$ ipython --no-banner

In [1]: import numpy as np

In [2]: np.set_printoptions(precision=2, suppress=True, linewidth=160)

In [3]: mat = np.loadtxt("test6.csv", delimiter=",")

In [4]: print(mat)
[[  0.4   1.1  -0.5  -0.6   0.1   0.    1.2   0.2   1.9  -0.9  -0.3]
 [  2.    1.2   0.3   1.7   0.8   1.5  -0.1  -1.4  -0.7  -0.2   1.6]
 [  0.7   0.3  -0.7   2.   -1.3  -2.4   1.6  -0.3   0.   -1.   -0.7]
 [  1.9  -1.1  -0.9   0.8   0.2  -0.1  -1.2   0.7  -1.8  -0.2   1.2]
 [  0.6  -0.1   0.3  -0.1   1.1   0.9   1.2  -1.6  -0.4   1.1  -0.1]
 [  0.1  -0.4   1.    1.   -0.4  -0.2   1.1  -1.1   0.6  -0.3   1.5]
 [ -0.2  -0.5  -2.7  -0.1   1.2   0.3   1.8   0.4   0.8  -1.    2.2]
 [  1.1  -1.1  -2.5  -1.8   0.6   0.3   0.   -1.2  -1.7  -0.9  -2.3]
 [ -1.    0.2   0.1   1.    1.2   0.2   0.    0.3   0.2   0.3  -1.1]
 [  1.    1.1  -0.4   0.1  -0.7   0.2  -0.1   0.5   0.7  -1.4   0.4]
 [ -1.8   0.9  -0.1  -0.1   0.3   2.    0.7   1.5  -1.    0.5  -1. ]
 [  1.4   1.5  -0.3   0.4   2.7   0.5  -2.6  -0.4  -0.2  -1.    1.6]
 [ -1.   -0.9   0.2  -0.3   1.6   1.    0.1   0.3   0.6   1.3  -0.3]
 [  2.1   0.1   0.2   0.    0.8   0.9   0.9   0.3  -1.2  -0.1   1.6]
 [ -4.   17.   -8.   -9.  -12.   20.  -19.   22.    6.    3.   12. ]
 [  0.4  -0.4   1.6  -1.5  -1.2   1.1  -2.1   0.2   1.    0.   -0.7]
 [ -0.4   0.3  -0.3  -0.9  -0.2  -1.3   1.6   1.6  -2.1   1.1  -0.5]]

In [5]: # row 14 dominates

In [6]: blk = np.stack([mat, -3 * mat, mat[::-1]])

In [7]: print(blk.shape)
(3, 17, 11)

In [8]: print((blk @ mat.T).shape)
(3, 17, 17)

In [9]: print(np.einsum("bij,cij->bc", blk, blk))
[[ 2231.69 -6695.07  -171.98]
 [-6695.07 20085.21   515.94]
 [ -171.98   515.94  2231.69]]
